In [1]: import numpy as np

In [2]: import numpy.linalg as la

In [3]: np.set_printoptions(precision=1, suppress=True, linewidth=100)

In [4]: feats = np.loadtxt("dump.csv", delimiter=",")

In [5]: feats
Out[5]: 
array([[  1.,  -3.,   9., -27.],
       [  1.,  -2.,   4.,  -8.],
       [  1.,  -1.,   1.,  -1.],
       [  1.,   0.,   0.,   0.]])

In [6]: M2 = np.array([[-1, -5], [-2, 0], [3, -7], [-7, 9]])

In [7]: np.einsum("ik,kj->ji", feats, M2)
Out[7]: 
array([[ 221.,   71.,   11.,   -1.],
       [-311., -105.,  -21.,   -5.]])

In [8]: np.einsum("ij->j", feats)
Out[8]: array([  4.,  -6.,  14., -36.])

In [9]: M2.T @ feats.T
Out[9]: 
array([[ 221.,   71.,   11.,   -1.],
       [-311., -105.,  -21.,   -5.]])

In [10]: np.einsum("ij,ij->i", feats, feats)
Out[10]: array([820.,  85.,   4.,   1.])

In [11]: la.matrix_rank(feats @ M2)
Out[11]: np.int64(2)

In [12]: M2 = feats / la.norm(feats, axis=1, keepdims=True)

In [13]: C2 = M2 @ M2.T

In [14]: (np.abs(C2) > 0.9).astype(int)
Out[14]: 
array([[1, 1, 0, 0],
       [1, 1, 0, 0],
       [0, 0, 1, 0],
       [0, 0, 0, 1]])

In [15]: np.argwhere(np.triu(np.abs(C2) > 0.95, 1))
Out[15]: array([[0, 1]])

In [16]: (C2 - 2 * np.eye(4)).round(6).argmax(axis=1)
Out[16]: array([1, 0, 1, 2])

In [17]: np.round(np.degrees(np.arccos(np.clip(C2[1, 2], -1, 1))), 1)
Out[17]: np.float64(35.6)

In [18]: q, r_ = la.qr(feats)

In [19]: round(np.trace(q @ q.T), 1)
Out[19]: np.float64(4.0)

In [20]: np.round(q @ r_, 1) + 0
Out[20]: 
array([[  1.,  -3.,   9., -27.],
       [  1.,  -2.,   4.,  -8.],
       [  1.,  -1.,   1.,  -1.],
       [  1.,   0.,   0.,   0.]])

In [21]: np.round(q.T @ q, 1) + 0
Out[21]: 
array([[1., 0., 0., 0.],
       [0., 1., 0., 0.],
       [0., 0., 1., 0.],
       [0., 0., 0., 1.]])

In [22]: q.shape, r_.shape
Out[22]: ((4, 4), (4, 4))

In [23]: r_
Out[23]: 
array([[-2. ,  3. , -7. , 18. ],
       [ 0. ,  2.2, -6.7, 19.7],
       [ 0. ,  0. ,  2. , -9. ],
       [ 0. ,  0. ,  0. ,  1.3]])

In [24]: np.abs(np.diag(r_))
Out[24]: array([2. , 2.2, 2. , 1.3])

In [25]: rng = np.random.default_rng(81)

In [26]: m1 = np.eye(4, dtype=int)[rng.permutation(4)] * np.array([2, 0, 3, 2])

In [27]: m1
Out[27]: 
array([[0, 0, 0, 2],
       [0, 0, 0, 0],
       [2, 0, 0, 0],
       [0, 0, 3, 0]])

In [28]: hat = np.triu(np.array([[3, 2, 1, 1], [1, 2, 3, 1], [2, 1, 2, 0], [3, 0, 3, 2]]), 1) + np.eye(4)

In [29]: M2 = hat @ m1 @ la.inv(hat)

In [30]: la.matrix_rank(M2)
Out[30]: np.int64(3)

In [31]: np.round(np.poly(M2), 1) + 0
Out[31]: array([  1.,   0.,   0., -12.,   0.])

In [32]: np.trace(M2), np.trace(m1)
Out[32]: (np.float64(0.0), np.int64(0))

In [33]: la.svd(m1, compute_uv=False)
Out[33]: array([3., 2., 2., 0.])

In [34]: m1.T @ m1
Out[34]: 
array([[4, 0, 0, 0],
       [0, 0, 0, 0],
       [0, 0, 9, 0],
       [0, 0, 0, 4]])

In [35]: m1 @ m1.T
Out[35]: 
array([[4, 0, 0, 0],
       [0, 0, 0, 0],
       [0, 0, 4, 0],
       [0, 0, 0, 9]])

In [36]: W0 = np.load("sample1.npy")

In [37]: W0
Out[37]: 
array([[ 0,  1, -1,  4,  0,  2],
       [-1,  0, -1,  3,  2,  4],
       [ 1,  1,  0, -1, -3,  0],
       [-4, -3,  1,  0,  2, -3],
       [ 0, -2,  3, -2,  0,  1],
       [-2, -4,  0,  3, -1,  0]])

In [38]: W0.ravel(order="F")
Out[38]: 
array([ 0, -1,  1, -4,  0, -2,  1,  0,  1, -3, -2, -4, -1, -1,  0,  1,  3,  0,  4,  3, -1,  0, -2,
        3,  0,  2, -3,  2,  0, -1,  2,  4,  0, -3,  1,  0])

In [39]: blk = W0.reshape(6, 2, -1)

In [40]: blk.shape
Out[40]: (6, 2, 3)

In [41]: blk.sum(axis=1)
Out[41]: 
array([[ 4,  1,  1],
       [ 2,  2,  3],
       [ 0, -2,  0],
       [-4, -1, -2],
       [-2, -2,  4],
       [ 1, -5,  0]])

In [42]: vec = np.array([2, 8, 7, 2, 9, 2])

In [43]: y = W0 @ vec

In [44]: y
Out[44]: array([ 13,  23, -19, -13,   3, -39])

In [45]: la.solve(W0, y + W0[:, 4])
Out[45]: array([ 2.,  8.,  7.,  2., 10.,  2.])

In [46]: la.solve(W0, 3 * y)
Out[46]: array([ 6., 24., 21.,  6., 27.,  6.])

In [47]: np.round(la.solve(W0, W0[:, 5]), 1) + 0
Out[47]: array([0., 0., 0., 0., 0., 1.])

In [48]: W0 - W0[0]
Out[48]: 
array([[ 0,  0,  0,  0,  0,  0],
       [-1, -1,  0, -1,  2,  2],
       [ 1,  0,  1, -5, -3, -2],
       [-4, -4,  2, -4,  2, -5],
       [ 0, -3,  4, -6,  0, -1],
       [-2, -5,  1, -1, -1, -2]])

In [49]: W0.sum(axis=0)
Out[49]: array([-6, -7,  2,  7,  0,  4])

In [50]: W0.mean(axis=0)
Out[50]: array([-1. , -1.2,  0.3,  1.2,  0. ,  0.7])

In [51]: la.matrix_rank(W0)
Out[51]: np.int64(6)

In [52]: W0.shape
Out[52]: (6, 6)

In [53]: np.round(la.norm(W0[2] - W0[4]), 1)
Out[53]: np.float64(5.5)

In [54]: la.norm(W0, axis=1)
Out[54]: array([4.7, 5.6, 3.5, 6.2, 4.2, 5.5])

In [55]: round(la.norm(W0[2], 1), 1), np.round(la.norm(W0[2], np.inf), 1)
Out[55]: (np.float64(6.0), np.float64(3.0))

In [56]: np.round(la.norm(W0, "nuc"), 1)
Out[56]: np.float64(25.6)

In [57]: la.norm(W0, axis=0)
Out[57]: array([4.7, 5.6, 3.5, 6.2, 4.2, 5.5])

In [58]: W0[2] @ W0[4]
Out[58]: np.int64(0)

In [59]: X = np.load("data.npy")

In [60]: X
Out[60]: 
array([[  0.3,   9.1,  -2.9,  -3. ,   0.4,  -3.2],
       [ 10.6,   4.7,   4.5,   0.9,   3.9,   0. ],
       [  8.5,   8.6,  18.2,  -2.5,   6.4,   7.3],
       [ -2.3,  -5.8,  -8.2,   5.3,   1.5,   6.8],
       [  5. ,  -4.2,  -0.5,   3.9,  -1.6,   9.5],
       [  5.1,  -5.3,  -4.7,  -5.5,   7.1,  -1.6],
       [  5.7,   0.3,   0.9,  -0.5,  10.3,  -3.9],
       [  1.5,  -8.5,  -2. ,   0. ,  25.8,  12.5],
       [ -2.3,   9.3,   3.2,  -1.7,  -1. ,  -0.4],
       [ -1. ,  -7.8,  -6.8, -15.9,  13.2,  -5.2],
       [  7. ,   5.5,   9.7,  -1.2,   2.5,   2. ],
       [-14. ,  15.5,  -5.8,  -2. , -11.3, -11.4],
       [-11.7, -21.6,   6.3,   1.2,  12.4,   5. ],
       [  0.4, -10.7,  -5.2,  -2.7,  -2.8,   4.8],
       [-16.6,  -3.5,   9.8, -12.7,  11.2,  -6.8],
       [  3.9,   2.3,   2. ,   6.6,  -9.1,  15.7],
       [ -2.3,  -3.9,   0. ,  11.1,   2. ,   6.4],
       [ -1.8,   5. , -10.6,  -2.5,  -8.1, -10.1],
       [  9.1,  -1.5,   4.5,  -0.8,  -2.7,  -5.8],
       [  9.8,  -3.5,   5. ,  -1.2,   5.4,   2.1],
       [ -7.1,   2.5,   5.8,   1.8,  -3. ,  -7.2],
       [-11.8,   4.4, -20.7,   5.2,  13.6,  -6.5],
       [  2.9,  -3.2,  -7. ,   2.9,  12. ,   7.6],
       [-12. ,  -4.5,  -2.9,   5.4, -15.6,   1.6],
       [  4.7,   0.3,   1.8,   1.4,   6.6,   3.1],
       [  3.7,  10.5,  -1.1,  -7.9,  13.7,  -9. ],
       [  4.3,  11.6,  12.3,  14.8,  -2.6,  -8.7],
       [ 14.9,   6.7,  -9.1,   6. ,  -7.1,   7.5],
       [  1.5,   5.1, -18.7,  -4.4,   4.1,   9.7],
       [ -4.3,  -2.6,  13.4,  -6.6,   2.8,   2.9],
       [  3.9,   7.1,   7.8, -12. ,  -0.8,   4. ],
       [ -1.7,   2.2,  -3.1,   4.7,  -4. ,  15.9],
       [  2.9,  -5.2,   2. , -18. ,   1.1,   5.6],
       [-10.6,   6.2,  -3.7,   4.1,  -4.3,   7.8],
       [  2.8,  13.2, -13.5,  -0.9,  -7.9,  -2.3],
       [ 11.3,   6.2,  -4.6,   3.6,   3.6,  -6.1],
       [ -1.2,   0.8,  -5.8,   1.9, -14. ,  -2.2],
       [ 12.4,   6.4, -13.4,  -5.8,   5.8,   5. ],
       [ -1.1,   4.9,   9.5,   0.4,   7.1,  10.2],
       [ 19.4,   2.5,  16.4,  -6.3,  -4.5, -16.4],
       [ -0.2,   1.5,   8. ,   7.3,  -7. ,   9.5],
       [  8.2, -13.6,   9.6,   0.4, -13.7,   5.5],
       [ -1.6,   3.4,  -1.9,  -3.8,  -5.7,   9.7],
       [  2.5,   8.5,  -5.7,   1.5,  -4.8,   9.1],
       [ 11.3,   8.7,  -4.3,   2.8,  -7.7,   3.1],
       [ -4.7,  19.9,   0.1,  -3.1, -16.9,  -8.1],
       [-16.6,   6.1, -14.7,   6.2,   2.3,  11.2]])

In [61]: M2 = np.c_[X[:, :1] @ np.array([[-3]]), np.array([4, 9, 9, -2, 6, -6, 0, 8, 1, -2, -1, -3, 4, 1, 7, -9, -2, 6, 1, 7, -8, 5, -6, 3, -9, -6, -6, 6, -4, 6, 9, 0, -2, 3, -2, -8, -4, -2, -1, -4, -7, 5, 4, -5, 0, -2, 5])]

In [62]: M2
Out[62]: 
array([[ -0.9,   4. ],
       [-31.8,   9. ],
       [-25.5,   9. ],
       [  6.9,  -2. ],
       [-15. ,   6. ],
       [-15.3,  -6. ],
       [-17.1,   0. ],
       [ -4.5,   8. ],
       [  6.9,   1. ],
       [  3. ,  -2. ],
       [-21. ,  -1. ],
       [ 42. ,  -3. ],
       [ 35.1,   4. ],
       [ -1.2,   1. ],
       [ 49.8,   7. ],
       [-11.7,  -9. ],
       [  6.9,  -2. ],
       [  5.4,   6. ],
       [-27.3,   1. ],
       [-29.4,   7. ],
       [ 21.3,  -8. ],
       [ 35.4,   5. ],
       [ -8.7,  -6. ],
       [ 36. ,   3. ],
       [-14.1,  -9. ],
       [-11.1,  -6. ],
       [-12.9,  -6. ],
       [-44.7,   6. ],
       [ -4.5,  -4. ],
       [ 12.9,   6. ],
       [-11.7,   9. ],
       [  5.1,   0. ],
       [ -8.7,  -2. ],
       [ 31.8,   3. ],
       [ -8.4,  -2. ],
       [-33.9,  -8. ],
       [  3.6,  -4. ],
       [-37.2,  -2. ],
       [  3.3,  -1. ],
       [-58.2,  -4. ],
       [  0.6,  -7. ],
       [-24.6,   5. ],
       [  4.8,   4. ],
       [ -7.5,  -5. ],
       [-33.9,   0. ],
       [ 14.1,  -2. ],
       [ 49.8,   5. ]])

In [63]: la.norm(la.qr(X)[0].T @ M2, axis=0) ** 2 / ((M2 ** 2).sum(axis=0) + 1e-12)
Out[63]: array([1. , 0.1])
